$ python3 -q
>>> import numpy as np
>>> np.set_printoptions(precision=2, suppress=True, linewidth=100, legacy="1.25")
>>> rd = lambda a: np.round(a, 2) + 0
>>> arr = np.load("arr.npy")
>>> arr
array([[1.  , 0.7 , 0.49, 0.34, 0.24, 0.17, 0.12, 0.08, 0.06, 0.04],
       [0.7 , 1.  , 0.7 , 0.49, 0.34, 0.24, 0.17, 0.12, 0.08, 0.06],
       [0.49, 0.7 , 1.  , 0.7 , 0.49, 0.34, 0.24, 0.17, 0.12, 0.08],
       [0.34, 0.49, 0.7 , 1.  , 0.7 , 0.49, 0.34, 0.24, 0.17, 0.12],
       [0.24, 0.34, 0.49, 0.7 , 1.  , 0.7 , 0.49, 0.34, 0.24, 0.17],
       [0.17, 0.24, 0.34, 0.49, 0.7 , 1.  , 0.7 , 0.49, 0.34, 0.24],
       [0.12, 0.17, 0.24, 0.34, 0.49, 0.7 , 1.  , 0.7 , 0.49, 0.34],
       [0.08, 0.12, 0.17, 0.24, 0.34, 0.49, 0.7 , 1.  , 0.7 , 0.49],
       [0.06, 0.08, 0.12, 0.17, 0.24, 0.34, 0.49, 0.7 , 1.  , 0.7 ],
       [0.04, 0.06, 0.08, 0.12, 0.17, 0.24, 0.34, 0.49, 0.7 , 1.  ]])
>>> # symmetric
>>> Lm = np.linalg.cholesky(arr)
>>> rd(np.diag(Lm) ** 2)
array([1.  , 0.51, 0.51, 0.51, 0.51, 0.51, 0.51, 0.51, 0.51, 0.51])
>>> rd(Lm)
array([[1.  , 0.  , 0.  , 0.  , 0.  , 0.  , 0.  , 0.  , 0.  , 0.  ],
       [0.7 , 0.71, 0.  , 0.  , 0.  , 0.  , 0.  , 0.  , 0.  , 0.  ],
       [0.49, 0.5 , 0.71, 0.  , 0.  , 0.  , 0.  , 0.  , 0.  , 0.  ],
       [0.34, 0.35, 0.5 , 0.71, 0.  , 0.  , 0.  , 0.  , 0.  , 0.  ],
       [0.24, 0.24, 0.35, 0.5 , 0.71, 0.  , 0.  , 0.  , 0.  , 0.  ],
       [0.17, 0.17, 0.24, 0.35, 0.5 , 0.71, 0.  , 0.  , 0.  , 0.  ],
       [0.12, 0.12, 0.17, 0.24, 0.35, 0.5 , 0.71, 0.  , 0.  , 0.  ],
       [0.08, 0.09, 0.12, 0.17, 0.24, 0.35, 0.5 , 0.71, 0.  , 0.  ],
       [0.06, 0.05, 0.09, 0.12, 0.17, 0.24, 0.35, 0.5 , 0.71, 0.  ],
       [0.04, 0.04, 0.05, 0.09, 0.12, 0.17, 0.24, 0.35, 0.5 , 0.71]])
>>> rd(np.prod(np.diag(Lm)) ** 2), rd(np.linalg.det(arr))
(0.0, 0.0)
>>> print(rd(Lm @ Lm.T))
[[1.   0.7  0.49 0.34 0.24 0.17 0.12 0.08 0.06 0.04]
 [0.7  1.   0.7  0.49 0.34 0.24 0.17 0.12 0.08 0.06]
 [0.49 0.7  1.   0.7  0.49 0.34 0.24 0.17 0.12 0.08]
 [0.34 0.49 0.7  1.   0.7  0.49 0.34 0.24 0.17 0.12]
 [0.24 0.34 0.49 0.7  1.   0.7  0.49 0.34 0.24 0.17]
 [0.17 0.24 0.34 0.49 0.7  1.   0.7  0.49 0.34 0.24]
 [0.12 0.17 0.24 0.34 0.49 0.7  1.   0.7  0.49 0.34]
 [0.08 0.12 0.17 0.24 0.34 0.49 0.7  1.   0.7  0.49]
 [0.06 0.08 0.12 0.17 0.24 0.34 0.49 0.7  1.   0.7 ]
 [0.04 0.06 0.08 0.12 0.17 0.24 0.34 0.49 0.7  1.  ]]
>>> A2 = arr / np.sqrt((arr ** 2).mean(axis=1, keepdims=True))
>>> rd(A2[6])
array([0.23, 0.32, 0.45, 0.64, 0.93, 1.32, 1.89, 1.32, 0.93, 0.64])
>>> vals, vecs = np.linalg.eigh(arr)
>>> rd(np.linalg.svd(arr, compute_uv=False))
array([4.25, 2.24, 1.18, 0.7 , 0.46, 0.33, 0.25, 0.22, 0.19, 0.18])
>>> np.unique(vals.round(6) + 0, return_counts=True)[1]
array([1, 1, 1, 1, 1, 1, 1, 1, 1, 1])
>>> rd(np.abs(vecs[:, -1]))
array([0.22, 0.28, 0.33, 0.36, 0.37, 0.37, 0.36, 0.33, 0.28, 0.22])
>>> M = np.array([[-7.0, 3.0, 2.0, 1.0],
...     [-4.0, 1.0, 2.0, 0.0],
...     [-6.0, 3.0, 0.0, 2.0],
...     [-6.0, 3.0, 2.0, 0.0]])
>>> A2 = M / np.sqrt((M ** 2).mean(axis=1, keepdims=True))
>>> rd(np.linalg.norm(A2, axis=1))
array([2., 2., 2., 2.])
>>> print(rd(A2[3]))
[-1.71  0.86  0.57  0.  ]
>>> np.linalg.matrix_rank(M - M.mean(axis=1, keepdims=True))
3
